$ python -q
>>> import numpy as np
>>> np.set_printoptions(suppress=True, linewidth=140)
>>> def rnd(a):
...     return np.round(a, 1) + 0
... 
>>> M = np.load("sample5.npy")
>>> print(M)
[[2. 1.]
 [0. 2.]]
>>> A2 = np.array([[-1, 0], [0, -1]])
>>> print(M @ A2)
[[-2. -1.]
 [ 0. -2.]]
>>> print(np.vstack([M, A2.T]).shape)
(4, 2)
>>> print(np.einsum("ik,kj->ji", M, A2))
[[-2.  0.]
 [-1. -2.]]
>>> print(A2.T @ M.T)
[[-2.  0.]
 [-1. -2.]]
>>> print(np.abs(M).max())
2.0
>>> print(rnd(np.linalg.norm(M)))
3.0
>>> print(np.diff(M, axis=0))
[[-2.  1.]]
>>> print(M.mean(axis=0))
[1.  1.5]
>>> print(M - M[0])
[[ 0.  0.]
 [-2.  1.]]
>>> print(rnd(np.linalg.svd(M, compute_uv=False)))
[2.6 1.6]
>>> feats = np.loadtxt("a.csv", delimiter=",")
>>> print(rnd(feats))
[[ 0.9  0.5  0. ]
 [-0.5  0.9  0. ]
 [ 0.   0.   1. ]]
>>> A2 = np.linalg.inv(feats)
>>> print(rnd(A2))
[[ 0.9 -0.5  0. ]
 [ 0.5  0.9  0. ]
 [ 0.   0.   1. ]]
>>> print(rnd(np.linalg.det(feats) * np.linalg.det(A2)))
1.0
>>> print(np.allclose(A2, feats.T))
True
>>> print(rnd(feats @ A2))
[[1. 0. 0.]
 [0. 1. 0.]
 [0. 0. 1.]]
>>> A2 = np.array([[8, -7, 2], [9, -5, -6]])
>>> W2 = np.kron(A2, feats)
>>> print(rnd(W2))
[[ 6.9  4.   0.  -6.1 -3.5  0.   1.7  1.   0. ]
 [-4.   6.9  0.   3.5 -6.1  0.  -1.   1.7  0. ]
 [ 0.   0.   8.   0.   0.  -7.   0.   0.   2. ]
 [ 7.8  4.5  0.  -4.3 -2.5  0.  -5.2 -3.   0. ]
 [-4.5  7.8  0.   2.5 -4.3  0.   3.  -5.2  0. ]
 [ 0.   0.   9.   0.   0.  -5.   0.   0.  -6. ]]
>>> print(np.linalg.matrix_rank(W2))
6
>>> K = np.loadtxt("dump.csv", delimiter=",")
>>> print(K)
[[ 2.6  0.4 -5.9]
 [ 0.  -0.2 -2. ]
 [ 0.3  2.9 -2.6]
 [-3.  -0.3  2.6]
 [ 0.5  0.2 -1.4]
 [-1.4 -0.5  3.5]
 [ 1.2  0.   0.2]
 [-0.1 -1.1  1.4]
 [ 3.4  2.4 -4.4]
 [-0.3  3.2 -4. ]
 [-1.9  1.2  0.6]
 [-0.4 -0.6  2.9]
 [-0.8  1.3 -2.1]
 [ 1.6 -0.2 -1.8]
 [-3.2  1.6  3.4]
 [ 0.6  0.2 -0.5]
 [ 1.4  1.2 -1.1]
 [ 0.   0.3 -0.9]
 [ 1.1  1.8 -2.9]
 [-1.   0.9  1. ]
 [ 2.1  0.5 -3.3]]
>>> cov = np.cov(K, rowvar=False)
>>> print(np.argsort(-K.std(axis=0).round(6), kind="stable"))
[2 0 1]
>>> print(np.median(K, axis=0))
[ 0.   0.4 -1.1]
>>> print(np.argwhere(np.triu(np.abs(np.corrcoef(K.T)) > 0.8, 1)))
[]
>>> print(rnd(np.corrcoef(K.T)))
[[ 1.   0.1 -0.8]
 [ 0.1  1.  -0.5]
 [-0.8 -0.5  1. ]]
>>> idx = K[:, 1] > np.median(K[:, 1])
>>> r0 = K[idx].mean(axis=0) - K[~idx].mean(axis=0)
>>> print(idx.astype(int))
[0 0 1 0 0 0 0 0 1 1 1 0 1 0 1 0 1 0 1 1 1]
>>> print(np.argsort(-np.abs(r0).round(6), kind="stable"))
[1 2 0]
